In [1]: import numpy as np

In [2]: from numpy import linalg as LA

In [3]: np.set_printoptions(precision=2, suppress=True, linewidth=140, sign=" ")

In [4]: def rnd(a):
   ...:     return np.round(a, 2) + 0
   ...: 

In [5]: m1 = np.loadtxt("a.csv", delimiter=",")

In [6]: print(rnd(m1))
[[-2.46 -6.39 -4.39]
 [-0.62 -0.86  1.14]
 [-3.07 -8.22 -6.22]
 [ 0.11  1.34  3.34]
 [-0.33  0.    2.  ]
 [-1.8  -4.39 -2.39]
 [-1.58 -3.73 -1.73]
 [ 0.94  3.81  5.81]
 [-2.9  -7.71 -5.71]
 [-2.13 -5.39 -3.39]
 [ 1.33  5.    7.  ]
 [-2.58 -6.73 -4.73]
 [-0.28  0.15  2.15]
 [-1.24 -2.72 -0.72]
 [ 0.11  1.34  3.34]
 [ 0.07  1.22  3.22]
 [-1.08 -2.23 -0.23]
 [-2.32 -5.96 -3.96]
 [-0.95 -1.85  0.15]
 [-1.14 -2.42 -0.42]
 [-2.54 -6.62 -4.62]
 [ 2.07  7.2   9.2 ]
 [-3.   -8.   -6.  ]
 [ 0.15  1.45  3.45]
 [ 0.47  2.41  4.41]]

In [7]: z = m1[:, 0] > np.median(m1[:, 0])

In [8]: f = m1[z].mean(axis=0) - m1[~z].mean(axis=0)

In [9]: np.argsort(-np.abs(f).round(6), kind="stable")
Out[9]: array([ 1,  2,  0])

In [10]: rnd(f)
Out[10]: array([ 2.4 ,  7.19,  7.19])

In [11]: z.astype(int)
Out[11]: array([ 0,  1,  0,  1,  1,  0,  0,  1,  0,  0,  1,  0,  1,  0,  1,  1,  0,  0,  1,  0,  0,  1,  0,  1,  1])

In [12]: left, s, vt = LA.svd(m1)

In [13]: rnd(s)
Out[13]: array([ 31.81,   7.53,   0.  ])

In [14]: np.argmax(s[:-1] / (s[1:] + 1e-6)) + 1
Out[14]: np.int64(2)

In [15]: M2 = left[:, :2] @ np.diag(s[:2]) @ vt[:2]

In [16]: rnd(M2)
Out[16]: 
array([[-2.46, -6.39, -4.39],
       [-0.62, -0.86,  1.14],
       [-3.07, -8.22, -6.22],
       [ 0.11,  1.34,  3.34],
       [-0.33,  0.  ,  2.  ],
       [-1.8 , -4.39, -2.39],
       [-1.58, -3.73, -1.73],
       [ 0.94,  3.81,  5.81],
       [-2.9 , -7.71, -5.71],
       [-2.13, -5.39, -3.39],
       [ 1.33,  5.  ,  7.  ],
       [-2.58, -6.73, -4.73],
       [-0.28,  0.15,  2.15],
       [-1.24, -2.72, -0.72],
       [ 0.11,  1.34,  3.34],
       [ 0.07,  1.22,  3.22],
       [-1.08, -2.23, -0.23],
       [-2.32, -5.96, -3.96],
       [-0.95, -1.85,  0.15],
       [-1.14, -2.42, -0.42],
       [-2.54, -6.62, -4.62],
       [ 2.07,  7.2 ,  9.2 ],
       [-3.  , -8.  , -6.  ],
       [ 0.15,  1.45,  3.45],
       [ 0.47,  2.41,  4.41]])

In [17]: rnd(LA.norm(m1 - M2, 2)), rnd(s[2])
Out[17]: (np.float64(0.0), np.float64(0.0))

In [18]: LA.matrix_rank(M2)
Out[18]: np.int64(2)

In [19]: print(LA.matrix_rank(m1, rtol=0.05))
2

In [20]: rank = LA.matrix_rank(m1)

In [21]: rank
Out[21]: np.int64(2)

In [22]: null = LA.svd(m1)[2][rank:].T

In [23]: rnd(null @ null.T)
Out[23]: 
array([[ 0.78, -0.39,  0.13],
       [-0.39,  0.2 , -0.07],
       [ 0.13, -0.07,  0.02]])

In [24]: [int(LA.matrix_rank(np.delete(m1, i, axis=0))) for i in range(25)]
Out[24]: [2, 2, 2, 2, 2, 2, 2, 2, 2, 2, 2, 2, 2, 2, 2, 2, 2, 2, 2, 2, 2, 2, 2, 2, 2]

In [25]: null.shape
Out[25]: (3, 1)

In [26]: rnd(null[:, 0] / null[np.abs(null[:, 0]).round(6).argmax(), 0])
Out[26]: array([ 1.  , -0.5 ,  0.17])

In [27]: M = np.tril(np.array([[0, 5, 0, 3], [1, 5, 2, 4], [2, 1, 2, 0], [1, 5, 2, 3]]), -1) + np.eye(4, dtype=int)

In [28]: print(M)
[[ 1  0  0  0]
 [ 1  1  0  0]
 [ 2  1  1  0]
 [ 1  5  2  1]]

In [29]: rnd(np.abs(LA.eigvals(M)).max())
Out[29]: np.float64(1.0)

In [30]: assert M == M.T
ValueError: The truth value of an array with more than one element is ambiguous. Use a.any() or a.all()


In [31]: LA.matrix_power(M, 4)
Out[31]: 
array([[  1,   0,   0,   0],
       [  4,   1,   0,   0],
       [ 14,   4,   1,   0],
       [ 66,  32,   8,   1]])

In [32]: (M - M.T) / 2
Out[32]: 
array([[ 0. , -0.5, -1. , -0.5],
       [ 0.5,  0. , -0.5, -2.5],
       [ 1. ,  0.5,  0. , -1. ],
       [ 0.5,  2.5,  1. ,  0. ]])

In [33]: rng = np.random.default_rng(979)

In [34]: z = rng.permutation(4)

In [35]: M2 = M[:, z] * rng.choice([-1, 1], 4)

In [36]: M2
Out[36]: 
array([[ 0,  0, -1,  0],
       [ 0, -1, -1,  0],
       [ 0, -1, -2, -1],
       [-1, -5, -1, -2]])

In [37]: left, _, vt = LA.svd(M.T @ M2)

In [38]: rnd(LA.lstsq(M, M2)[0])
Out[38]: 
array([[ 0.,  0., -1.,  0.],
       [ 0., -1.,  0.,  0.],
       [ 0.,  0.,  0., -1.],
       [-1.,  0.,  0.,  0.]])

In [39]: rnd(left @ vt)
Out[39]: 
array([[ 0.,  0., -1.,  0.],
       [ 0., -1.,  0.,  0.],
       [ 0.,  0.,  0., -1.],
       [-1.,  0.,  0.,  0.]])

In [40]: x = np.array([4, 2, 3, 0])

In [41]: y = M2 @ x

In [42]: y
Out[42]: array([ -3,  -5,  -8, -17])

In [43]: rnd(LA.solve(M2.T, M2[2]))
Out[43]: array([ 0.,  0.,  1.,  0.])

In [44]: rnd(LA.solve(M2, y + M2[:, 2]))
Out[44]: array([ 4.,  2.,  4.,  0.])

In [45]: x = np.array([2, 2, 0, 7])

In [46]: y = M @ x

In [47]: print(y)
[  2   4   6  19]

In [48]: rnd(LA.solve(M, y + M[:, 0]))
Out[48]: array([ 3.,  2.,  0.,  7.])

In [49]: rnd(LA.solve(M, 3 * y))
Out[49]: array([  6.,   6.,   0.,  21.])

In [50]: LA.solve(M, y[:-1])
ValueError: solve1: Input operand 1 has a mismatch in its core dimension 0, with gufunc signature (m,m),(m)->(m) (size 3 is different from 4)


In [51]: W0 = np.loadtxt("w.csv", delimiter=",")

In [52]: print(rnd(W0))
[[-0.32  0.23  0.02]
 [ 0.   -0.46  0.42]
 [ 0.64  0.14 -0.45]
 [ 0.47 -0.52  0.36]
 [ 0.35 -0.08 -0.32]
 [-0.38 -0.67 -0.62]]

In [53]: def softmax(z):
    ...:     e = np.exp(z - z.max(axis=-1, keepdims=True))
    ...:     return e / e.sum(axis=-1, keepdims=True)
    ...: 

In [54]: print(rnd(softmax(W0).sum(axis=1)))
[ 1.  1.  1.  1.  1.  1.]

In [55]: scores = W0 @ W0.T / np.sqrt(3)

In [56]: rnd(softmax(scores))
Out[56]: 
array([[ 0.19,  0.17,  0.16,  0.15,  0.16,  0.17],
       [ 0.15,  0.2 ,  0.14,  0.2 ,  0.15,  0.16],
       [ 0.14,  0.13,  0.22,  0.16,  0.19,  0.15],
       [ 0.13,  0.19,  0.16,  0.22,  0.16,  0.15],
       [ 0.15,  0.15,  0.19,  0.17,  0.18,  0.17],
       [ 0.14,  0.15,  0.14,  0.14,  0.16,  0.26]])

In [57]: rnd(softmax(scores + np.triu(np.full(scores.shape, -np.inf), 1)))
Out[57]: 
array([[ 1.  ,  0.  ,  0.  ,  0.  ,  0.  ,  0.  ],
       [ 0.43,  0.57,  0.  ,  0.  ,  0.  ,  0.  ],
       [ 0.28,  0.27,  0.45,  0.  ,  0.  ,  0.  ],
       [ 0.19,  0.27,  0.23,  0.31,  0.  ,  0.  ],
       [ 0.17,  0.18,  0.23,  0.2 ,  0.22,  0.  ],
       [ 0.14,  0.15,  0.14,  0.14,  0.16,  0.26]])

In [58]: M2 = W0 / np.sqrt((W0 ** 2).mean(axis=1, keepdims=True))

In [59]: rnd(M2[0])
Out[59]: array([-1.41,  1.  ,  0.07])

In [60]: LA.matrix_rank(M2) == LA.matrix_rank(W0)
Out[60]: np.True_

In [61]: blk = np.stack([W0, 4 * W0, W0[::-1]])

In [62]: LA.matrix_rank(blk)
Out[62]: array([ 3,  3,  3])

In [63]: (blk @ W0.T).shape
Out[63]: (3, 6, 6)

In [64]: rnd(LA.norm(blk, axis=(1, 2)))
Out[64]: array([ 1.73,  6.93,  1.73])

In [65]: blk.shape
Out[65]: (3, 6, 3)

In [66]: M2 = np.array([[3, 0], [2, 0], [1, 3]])

In [67]: LA.matrix_rank(np.vstack([W0, M2.T]))
Out[67]: np.int64(3)

In [68]: rnd(M2.T @ W0.T)
Out[68]: 
array([[-0.49, -0.5 ,  1.75,  0.73,  0.58, -3.1 ],
       [ 0.05,  1.27, -1.35,  1.09, -0.96, -1.86]])

In [69]: print(rnd(np.einsum("ik,kj->ji", W0, M2)))
[[-0.49 -0.5   1.75  0.73  0.58 -3.1 ]
 [ 0.05  1.27 -1.35  1.09 -0.96 -1.86]]

In [70]: np.einsum("ij,ij->", W0, M2)
ValueError: operands could not be broadcast together with remapped shapes [original->remapped]: (6,3)->(6,3) (3,2)->(3,2) 
